In [1]: import numpy as np

In [2]: np.set_printoptions(precision=2, suppress=True, linewidth=120, sign=" ")

In [3]: rnd = lambda a: np.round(a, 2) + 0

In [4]: arr = np.array([[1, -1, 2, 0, 2, 5, -3, -5],
   ...:     [2, -2, 1, -2, 3, 0, -3, -4],
   ...:     [-5, 4, 2, 2, -2, -3, 5, 0],
   ...:     [-3, -5, 3, -5, 2, -3, -4, -5],
   ...:     [4, 4, 5, 2, 0, 4, 1, 1],
   ...:     [-1, 4, 2, -2, -4, -3, -5, -4],
   ...:     [4, 0, -3, 4, -5, -4, 2, 5],
   ...:     [-3, 1, 0, 5, 0, 2, 5, -3]])

In [5]: print(arr)
[[ 1 -1  2  0  2  5 -3 -5]
 [ 2 -2  1 -2  3  0 -3 -4]
 [-5  4  2  2 -2 -3  5  0]
 [-3 -5  3 -5  2 -3 -4 -5]
 [ 4  4  5  2  0  4  1  1]
 [-1  4  2 -2 -4 -3 -5 -4]
 [ 4  0 -3  4 -5 -4  2  5]
 [-3  1  0  5  0  2  5 -3]]

In [6]: Q, vecs = np.linalg.qr(arr[:, :6])[0], np.linalg.qr(arr[:, 6:])[0]

In [7]: sigma = np.linalg.svd(Q.T @ vecs, compute_uv=False)

In [8]: print(rnd(sigma))
[ 1.    0.81]

In [9]: print(rnd(np.linalg.norm(Q @ Q.T - vecs @ vecs.T, 2)))
1.0

In [10]: print((sigma > 0.9).sum())
1

In [11]: print(np.argsort(-np.linalg.norm(arr, axis=0).round(6), kind="stable")[:3])
[ 7  6  5]

In [12]: print(round(np.log10(np.linalg.cond(arr))))
2

In [13]: print(rnd(np.abs(np.linalg.svd(arr)[2][-1])))
[ 0.26  0.05  0.12  0.6   0.41  0.18  0.53  0.28]

In [14]: print([round(float(x), 2) for x in np.linalg.svd(arr, compute_uv=False)[:3]])
[16.91, 11.51, 11.02]

In [15]: M2 = arr[0, 0] * arr[1:] - np.outer(arr[1:, 0], arr[0])

In [16]: print(M2)
[[  0   0  -3  -2  -1 -10   3   6]
 [  0  -1  12   2   8  22 -10 -25]
 [  0  -8   9  -5   8  12 -13 -20]
 [  0   8  -3   2  -8 -16  13  21]
 [  0   3   4  -2  -2   2  -8  -9]
 [  0   4 -11   4 -13 -24  14  25]
 [  0  -2   6   5   6  17  -4 -18]]

In [17]: print(np.linalg.matrix_rank(M2), np.linalg.matrix_rank(arr))
7 8

In [18]: print(np.flatnonzero(~M2.round(6).any(axis=1)))
[]

In [19]: X = np.loadtxt("mat.csv", delimiter=",")

In [20]: print(rnd(X))
[[-0.18  0.43 -0.51  0.73]
 [ 0.71 -0.49 -0.37  0.19]
 [ 0.66  0.67  0.35  0.02]
 [ 0.12  0.23 -0.67 -0.55]
 [ 0.12 -0.28  0.18  0.36]]

In [21]: # keeps lengths

In [22]: vec = np.array([3, 3, 1, 2])

In [23]: rhs = X @ vec

In [24]: b, lr = np.zeros(4), 1 / np.linalg.norm(X, 2) ** 2

In [25]: for i in range(25):
    ...:     b -= lr * X.T @ (X @ b - rhs)
    ...:     if i % 5 == 0: print(i, round(np.linalg.norm(X @ b - rhs), 2))
    ...: 
0 0.0
5 0.0
10 0.0
15 0.0
20 0.0

In [26]: print(rnd(np.linalg.cond(X)))
1.0

In [27]: print(rnd(b))
[ 3.  3.  1.  2.]

In [28]: P = X @ np.linalg.solve(X.T @ X, X.T)

In [29]: print(np.linalg.matrix_rank(np.eye(5) - P))
1

In [30]: print(np.allclose(P @ P, P))
True

In [31]: print(rnd(np.diag(P)))
[ 1.    0.93  1.    0.82  0.26]

In [32]: print(rnd((np.eye(5) - P) @ X))
[[ 0.  0.  0.  0.]
 [ 0.  0.  0.  0.]
 [ 0.  0.  0.  0.]
 [ 0.  0.  0.  0.]
 [ 0.  0.  0.  0.]]

In [33]: print(rnd(np.linalg.eigvalsh(P)))
[ 0.  1.  1.  1.  1.]

In [34]: print(rnd(P @ X[:, 1]))
[ 0.43 -0.49  0.67  0.23 -0.28]

In [35]: print(rnd(X[:, 1] @ X[:, 0]))
0.0

In [36]: print(rnd(np.linalg.norm(X, axis=0)))
[ 1.  1.  1.  1.]

In [37]: Q = X.astype(float).copy()

In [38]: for j in range(4):
    ...:     Q[:, j] -= Q[:, :j] @ (Q[:, :j].T @ Q[:, j])
    ...:     Q[:, j] /= np.linalg.norm(Q[:, j])
    ...: 

In [39]: print(rnd(Q))
[[-0.18  0.43 -0.51  0.73]
 [ 0.71 -0.49 -0.37  0.19]
 [ 0.66  0.67  0.35  0.02]
 [ 0.12  0.23 -0.67 -0.55]
 [ 0.12 -0.28  0.18  0.36]]

In [40]: vec = np.array([-1, 0, 2, -2])

In [41]: print(rnd(X @ np.ones(4)))
[ 0.46  0.04  1.7  -0.88  0.38]

In [42]: print(rnd(X @ vec))
[-2.29 -1.85  0.01 -0.34 -0.47]

In [43]: print(np.sign((X @ vec).round(6)))
[-1. -1.  1. -1. -1.]

In [44]: print(rnd(X @ np.eye(4)[3]))
[ 0.73  0.19  0.02 -0.55  0.36]

In [45]: print(rnd(X @ (2 * vec)))
[-4.58 -3.69  0.02 -0.69 -0.94]

In [46]: data = np.loadtxt("x.csv", delimiter=",")

In [47]: print(data)
[[-0.1   0.5   0.5  -0.58  0.3  -2.4   0.4 ]
 [ 1.4   2.3   0.9  -2.21 -0.3  -0.7   1.1 ]
 [-0.5   0.7  -0.6  -0.7   1.1  -0.6  -1.4 ]
 [ 1.2  -0.8  -0.2   0.89 -0.5  -0.5   0.1 ]
 [-0.8   2.2   0.6  -2.14  0.7  -0.5   0.  ]
 [ 0.3   1.6  -0.6  -1.61  0.8  -0.6   1.1 ]
 [-1.8  -0.6   0.1   0.58  1.3   0.2  -0.2 ]
 [-0.3  -1.4   1.4   1.34 -1.3   1.6  -0.6 ]
 [-0.9   0.4   0.9  -0.38 -1.8  -1.3  -1.8 ]
 [ 0.5   0.2   0.   -0.12  0.7  -0.3   0.7 ]
 [-0.2   0.1  -0.8  -0.13  1.2   0.1   1.  ]
 [-1.5   0.    0.3  -0.04  0.    0.   -0.7 ]
 [ 0.2  -0.4  -0.5   0.41 -0.2   0.   -1.5 ]
 [-0.7   1.1  -0.5  -1.04  1.3  -0.7  -2.3 ]
 [-1.1  -0.3  -1.7   0.31  0.6   0.9   0.  ]
 [ 0.5  -1.    1.5   1.01  0.4  -0.6   0.  ]
 [-1.1   0.7  -0.4  -0.79 -0.5  -1.   -1.7 ]
 [ 0.8  -0.3   1.2   0.28  0.2  -0.2  -0.2 ]
 [ 0.1  -0.4  -0.9   0.33  2.3   2.1   0.8 ]
 [ 0.6   0.1  -1.5  -0.12 -1.2   0.8   1.3 ]
 [ 0.6  -1.8  -0.5   1.92  0.6  -1.5  -0.1 ]
 [ 0.9   1.7   0.   -1.73 -2.1  -0.5  -0.5 ]
 [ 0.2  -1.2  -1.9   1.21 -0.2   0.4   0.5 ]
 [ 0.6   0.    0.8   0.01 -0.8  -0.3  -1.9 ]]

In [48]: M2 = data / np.sqrt((data ** 2).mean(axis=1, keepdims=True))

In [49]: print(rnd(np.linalg.norm(M2, axis=1)))
[ 2.65  2.65  2.65  2.65  2.65  2.65  2.65  2.65  2.65  2.65  2.65  2.65  2.65  2.65  2.65  2.65  2.65  2.65  2.65
  2.65  2.65  2.65  2.65  2.65]

In [50]: P = data @ np.linalg.solve(data.T @ data, data.T)

In [51]: print(rnd(P @ data[:, 4]))
[ 0.3 -0.3  1.1 -0.5  0.7  0.8  1.3 -1.3 -1.8  0.7  1.2  0.  -0.2  1.3  0.6  0.4 -0.5  0.2  2.3 -1.2  0.6 -2.1 -0.2
 -0.8]

In [52]: print(np.allclose(P @ P, P))
True

In [53]: print(rnd(np.linalg.eigvalsh(P)))
[ 0.  0.  0.  0.  0.  0.  0.  0.  0.  0.  0.  0.  0.  0.  0.  0.  0.  1.  1.  1.  1.  1.  1.  1.]

In [54]: rng = np.random.default_rng(202788)

In [55]: M2 = data + rng.integers(-2, 3, (24, 6)) @ rng.integers(-2, 3, (6, 7))

In [56]: print(rnd(M2))
[[ -1.1   14.5    0.5   -3.58  -7.7    3.6    1.4 ]
 [  5.4   12.3   -1.1   -2.21  -0.3    9.3   -4.9 ]
 [  3.5   -3.3    4.4   -5.7   -1.9   -4.6    1.6 ]
 [ -6.8   -1.8    1.8   -0.11   2.5   -7.5    7.1 ]
 [  0.2   10.2    8.6   -0.14  -0.3    6.5    2.  ]
 [ -0.7    0.6   -1.6    1.39  -0.2    1.4    0.1 ]
 [ -4.8   -5.6   -1.9   -3.42   2.3   -2.8    0.8 ]
 [ -2.3   -5.4   -0.6    6.34   1.7    0.6   -1.6 ]
 [ -8.9   -2.6   -5.1    4.62   0.2   -5.3   -0.8 ]
 [ -3.5    3.2    3.    -1.12  -2.3   -4.3    6.7 ]
 [  1.8   -1.9   -2.8  -11.13   1.2   -3.9    1.  ]
 [ -0.5   11.    -0.7    6.96  -3.     8.    -3.7 ]
 [ -8.8    2.6   -8.5    4.41   1.8   -4.    -0.5 ]
 [  2.3   -8.9   -1.5   -0.04   7.3   -5.7   -4.3 ]
 [ -6.1   -2.3    1.3    0.31   3.6   -1.1    4.  ]
 [  0.5   -1.    -6.5    5.01   4.4    3.4   -7.  ]
 [  4.9    6.7    0.6   -8.79  -2.5    2.    -3.7 ]
 [ -1.2    2.7    7.2   -3.72  -5.8    1.8    4.8 ]
 [ -1.9   -4.4    2.1    7.33  11.3    0.1    1.8 ]
 [ -4.4   -6.9   -2.5   -8.12  -5.2   -6.2    6.3 ]
 [ -7.4    0.2   -1.5    0.92   2.6   -6.5    4.9 ]
 [  0.9   -6.3  -10.     2.27   3.9   -4.5   -6.5 ]
 [ -0.8   -3.2   -3.9  -12.79  -5.2   -2.6    2.5 ]
 [ -0.4   -6.     0.8   -3.99  -5.8   -5.3    1.1 ]]

In [57]: print(np.abs(M2 - data).sum(axis=1))
[ 33.  32.  28.  29.  29.  10.  19.  18.  29.  24.  21.  34.  31.  28.  19.  27.  28.  28.  28.  37.  24.  38.  29.
  24.]

In [58]: print(rnd(np.linalg.svd(M2 - data, compute_uv=False)))
[ 39.12  33.47  24.94  20.48  11.1    6.67   0.  ]
